$ python -q
>>> import numpy as np
>>> np.set_printoptions(precision=1, suppress=True, linewidth=160)
>>> F = np.array([[-1, 3, -1, -3], [-1, 1, -2, 2], [1, -2, -3, -2]])
>>> F[0] = F[1]
>>> print(F)
[[-1  1 -2  2]
 [-1  1 -2  2]
 [ 1 -2 -3 -2]]
>>> U, sigma, VT = np.linalg.svd(F)
>>> vecs = VT[:(sigma > 1e-8).sum()]
>>> rng = np.random.default_rng(504293)
>>> x0 = F[0] + 2 * F[2] + rng.integers(2) * np.eye(4)[1]
>>> x0
array([ 1., -3., -8., -2.])
>>> np.allclose(vecs.T @ vecs @ x0, x0)
True
>>> print(np.round(vecs.T @ vecs, 1) + 0)
[[ 0.1 -0.2  0.  -0.3]
 [-0.2  0.3  0.1  0.4]
 [ 0.   0.1  1.  -0.1]
 [-0.3  0.4 -0.1  0.6]]
>>> np.diag(vecs.T @ vecs)
array([0.1, 0.3, 1. , 0.6])
>>> np.linalg.matrix_rank(np.vstack([F, x0]))
np.int64(2)
>>> u = np.array([-2, -2, 1])
>>> print(np.correlate(F[1], F[0], "full"))
[-2  4 -7 10 -7  4 -2]
>>> np.convolve(F[1], u)
array([ 2,  0,  1,  1, -6,  2])
>>> np.polyval(u, F[1])
array([  1,  -3,  -3, -11])
>>> np.cross(F[1, :3], F[0, :3])
array([0, 0, 0])
>>> np.linalg.cond(F) > 100
np.True_
>>> np.argsort(-np.linalg.norm(F, axis=0).round(6), kind="stable")[:3]
array([2, 3, 1])
>>> print(np.round(np.linalg.norm(F, 2) / np.linalg.norm(F), 1))
0.7
>>> mat = np.load("dump.npy")
>>> mat.round(1) + 0
array([[-4.1, -0.4,  2.1, -1.9],
       [-2.7,  1.1,  4. , -0.7],
       [ 3.4,  2.2,  1.7,  2.4],
       [-0.7,  2.1,  4.4,  0.6],
       [ 2.4,  2.5,  3. ,  2.1],
       [ 2.6,  2.5,  2.8,  2.1],
       [ 1.7, -1.7, -4.4,  0. ],
       [-2.4,  1.3,  4.2, -0.4],
       [ 0.8,  2.5,  4. ,  1.4],
       [-2.8, -2.4, -2.5, -2.2],
       [ 3.2,  2.3,  2.1,  2.3],
       [ 1.3, -1.9, -4.4, -0.3],
       [ 3.7, -0.2, -3. ,  1.5],
       [-0.4,  2.2,  4.4,  0.8],
       [ 2.2, -1.4, -4.3,  0.3]])
>>> G = mat.T @ mat
>>> np.trace(G), round(float((mat ** 2).sum()), 1)
(np.float64(375.0), 375.0)
>>> np.linalg.matrix_rank(G)
np.int64(2)
>>> np.round(np.linalg.svd(mat, compute_uv=False) ** 2, 1) + 0
array([241.5, 133.5,   0. ,   0. ])
>>> m1 = np.load("data.npy")
>>> m1
array([[0, 1, 1, 0],
       [1, 0, 1, 1],
       [1, 1, 0, 0],
       [0, 1, 0, 0]])
>>> P = np.triu(np.array([[0, 1, 1, 2], [-2, 2, -1, 1], [-2, -1, -1, 2], [-1, -1, 2, -1]]), 1) + np.eye(4)
>>> out = P @ m1 @ np.linalg.inv(P)
>>> P @ m1 - m1 @ P
array([[ 2.,  3.,  2., -2.],
       [-1., -1., -1., -4.],
       [ 0.,  1.,  0., -3.],
       [ 0.,  0.,  1., -1.]])
>>> out
array([[ 2.,  2.,  2., -9.],
       [ 0.,  0.,  1., -1.],
       [ 1.,  2.,  1., -6.],
       [ 0.,  1.,  1., -3.]])
>>> print(np.linalg.matrix_rank(out))
4
>>> print(round(float(np.linalg.det(out)), 1))
1.0
>>> np.trace(out), np.trace(m1)
(np.float64(0.0), np.int64(0))
>>> feats = np.load("mat.npy")
>>> feats
array([[-9, -1,  3, -1],
       [ 3,  2, -1, -3],
       [-9, -3,  3, -1],
       [-3, -1,  1, -3]])
>>> np.argsort(-np.linalg.norm(feats, axis=0).round(6), kind="stable")[:3]
array([0, 2, 3])
>>> print(np.linalg.cond(feats) > 100)
True
>>> np.linalg.matrix_rank(feats, rtol=0.1)
np.int64(3)
>>> round(np.linalg.norm(feats, 2) / np.linalg.norm(feats), 1)
np.float64(1.0)
>>> print(np.round(np.linalg.det(2 * feats), 1), round(np.linalg.det(feats), 1))
-0.0 -0.0
>>> idx = rng.permutation(4)
>>> idx
array([3, 0, 2, 1])
>>> out = feats[idx][:, idx]
>>> np.allclose(out, feats)
False
>>> round(np.linalg.det(out), 1), round(float(np.linalg.det(feats[idx])), 1)
(np.float64(-0.0), -0.0)
>>> print(out)
[[-3 -3  1 -1]
 [-1 -9  3 -1]
 [-1 -9  3 -3]
 [-3  3 -1  2]]
>>> np.trace(out)
np.int64(-7)
>>> M = np.array([[-3, -3, -1, -3], [9, 9, 3, 9], [9, 9, 3, 9], [-9, -9, -3, -9]])
>>> print(np.linalg.matrix_rank(M, rtol=0.1))
1
>>> np.linalg.cond(M) > 100
np.True_
>>> print(round(np.linalg.norm(M, 2) / np.linalg.norm(M), 1))
1.0
>>> P = np.triu(np.array([[-4, -3, 0, -1], [-8, 8, 6, -4], [-9, 3, -8, 8], [6, 9, -3, -4]]), 1) + np.eye(4)
>>> out = P @ M @ np.linalg.inv(P)
>>> np.linalg.matrix_rank(out)
np.int64(1)
>>> P @ M - M @ P
array([[-18., -27.,  12., -25.],
       [ 90., 117., -24., 111.],
       [-72., -45., -78., -51.],
       [  0., -27.,  54., -21.]])
>>> np.round(np.poly(out), 1) + 0
array([1., 0., 0., 0., 0.])
>>> data = np.load("x.npy")
>>> data
array([[ 0.9,  0.2, -0.1],
       [-1.1,  0.8,  1.4],
       [ 0.7, -0.6, -1.2],
       [-0.6,  0. , -0.5],
       [ 1.1,  0.5, -0.6],
       [-1.2,  0.1,  2.3],
       [ 0.7,  1.5, -1.1],
       [-1.5, -0.9, -6.3],
       [-0.4, -1.2,  0.9],
       [ 0.2, -0.8, -1.5],
       [-0.6,  0.7, -0.8],
       [ 1.1,  0.5,  0.1],
       [-0.3,  0.6, -0.8],
       [-0.4, -0.7,  1.7],
       [ 0. ,  1. ,  0.6],
       [ 0.3,  0.5,  2.2],
       [ 1.1,  0.9,  0.1],
       [ 0.2,  0.4, -0.6],
       [-1.4,  0.9, -0.7],
       [ 0.8, -1.1,  0.7],
       [ 1. ,  0. , -2. ]])
>>> Q, vecs = np.linalg.qr(data[:, :2])[0], np.linalg.qr(data[:, 2:])[0]
>>> sigma = np.linalg.svd(Q.T @ vecs, compute_uv=False)
>>> (sigma > 0.9).sum()
np.int64(0)
>>> print(round(np.linalg.norm(Q @ Q.T - vecs @ vecs.T, 2), 1))
1.0
>>> np.degrees(np.arccos(sigma.clip(0, 1)))
array([81.2])
>>> d = np.linalg.norm(data[:, None] - data[None], axis=-1)
>>> d[16]
array([0.8, 2.6, 2. , 2. , 0.8, 3.3, 1.4, 7.1, 2.7, 2.5, 1.9, 0.4, 1.7, 2.7, 1.2, 2.3, 0. , 1.2, 2.6, 2.1, 2.3])
>>> np.linalg.matrix_rank(d ** 2)
np.int64(5)
>>> np.linalg.norm(data, axis=1)
array([0.9, 2. , 1.5, 0.8, 1.3, 2.6, 2. , 6.5, 1.6, 1.7, 1.2, 1.2, 1. , 1.9, 1.2, 2.3, 1.4, 0.7, 1.8, 1.5, 2.2])
>>> np.flatnonzero(d[16] < d.mean() / 2)
array([ 0,  4, 11, 14, 16])
>>> np.linalg.norm(data - data.mean(axis=0), axis=1)
array([0.9, 2.1, 1.4, 0.7, 1.2, 2.9, 1.7, 6.3, 1.9, 1.5, 1. , 1.2, 0.7, 2.2, 1.2, 2.5, 1.4, 0.4, 1.7, 1.8, 2. ])
>>> print(d[:5, :5])
[[0.  2.6 1.4 1.6 0.6]
 [2.6 0.  3.5 2.1 3. ]
 [1.4 3.5 0.  1.6 1.3]
 [1.6 2.1 1.6 0.  1.8]
 [0.6 3.  1.3 1.8 0. ]]
>>> np.unravel_index(d.round(6).argmax(), d.shape)
(np.int64(7), np.int64(15))
>>> idx = data[:, 0] > np.median(data[:, 0])
>>> u = data[idx].mean(axis=0) - data[~idx].mean(axis=0)
>>> idx.astype(int)
array([1, 0, 1, 0, 1, 0, 1, 0, 0, 0, 0, 1, 0, 0, 0, 1, 1, 0, 0, 1, 1])
>>> print(np.argsort(-np.abs(u).round(6), kind="stable"))
[0 1 2]
>>> Xs = (data - data.mean(axis=0)) / data.std(axis=0)
>>> np.argwhere(np.abs(Xs) > 2)
array([[7, 2]])
>>> beta = np.linalg.lstsq(np.delete(Xs, 2, axis=1), Xs[:, 2])[0]
>>> beta
array([0.1, 0.2])
>>> arr = np.load("arr.npy")
>>> arr
array([[ 1, -1,  2,  0],
       [-1, -2,  1,  2],
       [ 1, -1,  2,  0]])
>>> U, sigma, VT = np.linalg.svd(arr)
>>> sigma.round(1) + 0
array([3.9, 2.6, 0. ])
>>> out = U[:, :2] @ np.diag(sigma[:2]) @ VT[:2]
>>> print(round(float(np.linalg.norm(arr - out, 2)), 1), np.round(sigma[2], 1))
0.0 0.0
>>> print(np.linalg.matrix_rank(arr, rtol=0.05))
2
>>> out.round(1) + 0
array([[ 1., -1.,  2.,  0.],
       [-1., -2.,  1.,  2.],
       [ 1., -1.,  2.,  0.]])
>>> np.linalg.matrix_rank(out)
np.int64(2)
>>> J = np.loadtxt("test9.csv", delimiter=",")
>>> J
array([[ -6.6,   1.1,   2.5],
       [-11.8,   2.4,  -7.3],
       [ -8.7,  -7.5,   2.1],
       [ 15.1,   5. ,   5. ],
       [  8.8,  -8.7,  14.5],
       [ -9.5,  -2.8, -12.2],
       [  2.3,   2.3,  -8.2],
       [ 15.6, -15.8,   5.6],
       [  0.3,   3.7,  -0.5],
       [-10.2,  -7. ,   4. ],
       [  7.1,  -0.9, -14.6],
       [  0.4,  16.9,   9.2],
       [ -3.7,  16.5,  10.7],
       [-12.8,  -7. ,  -3.1],
       [ 17.5, -11.8,   5.1],
       [ 10.2,  14.7,   4.8],
       [-12.8,  -6.3,   0.9],
       [  1.7,  -5.2,  -7.9],
       [ -0.3,   1.3,   3.5],
       [ -8.5,   8.7,   2.9],
       [ 13.5,   0.8,  -1.5],
       [ 10.9,   3.4,  19.8],
       [  1.5,   4.6, -15.2],
       [  4.2,   3.9,   6.8],
       [  1.1,   7.3,  -9.3]])
>>> np.linalg.cond(mat) > 100
np.True_
>>> Xs = (J - J.mean(axis=0)) / J.std(axis=0)
>>> print(Xs.std(axis=0))
[1. 1. 1.]
>>> beta = np.linalg.lstsq(np.delete(Xs, 0, axis=1), Xs[:, 0])[0]
>>> np.abs(beta).argmax()
np.int64(1)
>>> round(float(1 - np.var(Xs[:, 0] - np.delete(Xs, 0, axis=1) @ beta)), 1)
0.1
>>> beta
array([-0.1,  0.3])
